$ python3 -q
>>> import numpy as np
>>> from numpy import linalg as LA
>>> np.set_printoptions(precision=3, suppress=True, linewidth=120, floatmode="fixed")
>>> rnd = lambda a: np.round(a, 3) + 0
>>> X = np.load("sample15.npy")
>>> X
array([[0, 0, 0, 2, 1, 2, 0, 2, 0],
       [3, 3, 3, 5, 4, 5, 3, 5, 3],
       [1, 1, 1, 3, 2, 3, 1, 3, 1],
       [1, 1, 1, 3, 2, 3, 1, 3, 1]])
>>> U, sv, Vt = LA.svd(X)
>>> evecs = Vt[:(sv > 1e-8).sum()]
>>> rng = np.random.default_rng(827295)
>>> vec = X[2] + 4 * X[0] + rng.integers(2) * np.eye(9)[0]
>>> vec
array([ 2.000,  1.000,  1.000, 11.000,  6.000, 11.000,  1.000, 11.000,  1.000])
>>> rnd(LA.norm(vec - evecs.T @ evecs @ vec))
np.float64(0.899)
>>> rnd(evecs.T @ evecs)
array([[ 0.191,  0.191,  0.191, -0.015,  0.088, -0.015,  0.191, -0.015,  0.191],
       [ 0.191,  0.191,  0.191, -0.015,  0.088, -0.015,  0.191, -0.015,  0.191],
       [ 0.191,  0.191,  0.191, -0.015,  0.088, -0.015,  0.191, -0.015,  0.191],
       [-0.015, -0.015, -0.015,  0.309,  0.147,  0.309, -0.015,  0.309, -0.015],
       [ 0.088,  0.088,  0.088,  0.147,  0.118,  0.147,  0.088,  0.147,  0.088],
       [-0.015, -0.015, -0.015,  0.309,  0.147,  0.309, -0.015,  0.309, -0.015],
       [ 0.191,  0.191,  0.191, -0.015,  0.088, -0.015,  0.191, -0.015,  0.191],
       [-0.015, -0.015, -0.015,  0.309,  0.147,  0.309, -0.015,  0.309, -0.015],
       [ 0.191,  0.191,  0.191, -0.015,  0.088, -0.015,  0.191, -0.015,  0.191]])
>>> rnd(np.diag(evecs.T @ evecs))
array([0.191, 0.191, 0.191, 0.309, 0.118, 0.309, 0.191, 0.309, 0.191])
>>> mat = np.load("x.npy")
>>> mat
array([[ 3.410,  0.500, -1.200],
       [ 1.424, -1.300, -0.600],
       [ 3.596,  0.000, -1.300],
       [-4.203,  0.300,  1.400],
       [ 1.846,  1.800, -0.600],
       [-3.923, -0.800,  1.200],
       [ 1.153,  0.900, -0.500],
       [ 0.983, -0.200, -0.300],
       [ 5.402,  0.100, -1.900],
       [ 5.553, -0.100, -1.900],
       [ 1.213,  0.100, -0.500],
       [-8.470, -2.200,  2.700],
       [-1.885, -0.500,  0.500]])
>>> cen = mat - mat.mean(axis=0)
>>> evecs = LA.svd(cen)[2][:2]
>>> A2 = cen - cen @ evecs.T @ evecs
>>> rnd(LA.norm(A2) / LA.norm(cen))
np.float64(0.01)
>>> LA.norm(A2, axis=1).round(6).argmax()
np.int64(7)
>>> rnd(np.cov(cen @ evecs.T, rowvar=False))
array([[18.725,  0.000],
       [ 0.000,  0.681]])
>>> rnd(np.diag(evecs.T @ evecs))
array([0.899, 0.999, 0.103])
>>> A2 = np.c_[mat[:, :1] @ np.array([[1]]), np.array([6, 5, 8, 2, 1, 9, 4, 0, 1, 5, 7, 7, 5])]
>>> A2
array([[ 3.410,  6.000],
       [ 1.424,  5.000],
       [ 3.596,  8.000],
       [-4.203,  2.000],
       [ 1.846,  1.000],
       [-3.923,  9.000],
       [ 1.153,  4.000],
       [ 0.983,  0.000],
       [ 5.402,  1.000],
       [ 5.553,  5.000],
       [ 1.213,  7.000],
       [-8.470,  7.000],
       [-1.885,  5.000]])
>>> rnd(LA.lstsq(mat, A2[:, 0])[0])
array([1.000, 0.000, 0.000])
>>> LA.matrix_rank(A2)
np.int64(2)
>>> rnd(LA.norm(LA.qr(mat)[0].T @ A2, axis=0) ** 2 / ((A2 ** 2).sum(axis=0) + 1e-12))
array([1.000, 0.813])
>>> cen = (mat - mat.mean(axis=0)) / mat.std(axis=0)
>>> rnd(cen.std(axis=0))
array([1.000, 1.000, 1.000])
>>> np.argwhere(np.abs(cen) > 2)
array([[ 4,  1],
       [11,  0],
       [11,  1],
       [11,  2]])
>>> b = LA.lstsq(np.delete(cen, 0, axis=1), cen[:, 0])[0]
>>> rnd(b)
array([ 0.027, -0.985])
>>> rnd(1 - np.var(cen[:, 0] - np.delete(cen, 0, axis=1) @ b))
np.float64(0.999)
>>> np.abs(b).argmax()
np.int64(1)
>>> T = np.stack([mat, 2 * mat, mat[::-1]])
>>> LA.matrix_rank(T)
array([3, 3, 3])
>>> rnd(np.einsum("bij,cij->bc", T, T))
array([[ 236.609,  473.217,  -61.372],
       [ 473.217,  946.434, -122.744],
       [ -61.372, -122.744,  236.609]])
>>> vec = np.array([1, 1, 2])
>>> rhs = mat @ vec
>>> rnd(LA.solve(mat.T @ mat, mat.T @ rhs))
array([1.000, 1.000, 2.000])
>>> rnd(LA.lstsq(mat, rhs)[0])
array([1.000, 1.000, 2.000])
>>> rhs = rhs + 0.3 * rng.normal(size=13)
>>> rnd(rhs)
array([ 1.431, -0.908,  1.069, -1.089,  2.830, -2.641,  1.165,  0.120,  1.307,  1.612,  0.285, -5.434, -1.180])
>>> b, *_ = LA.lstsq(mat, rhs)
>>> rnd(mat.T @ (rhs - mat @ b))
array([0.000, 0.000, 0.000])
>>> rnd(LA.norm(rhs - mat @ b))
np.float64(0.655)
>>> rnd(b)
array([0.952, 1.113, 1.889])
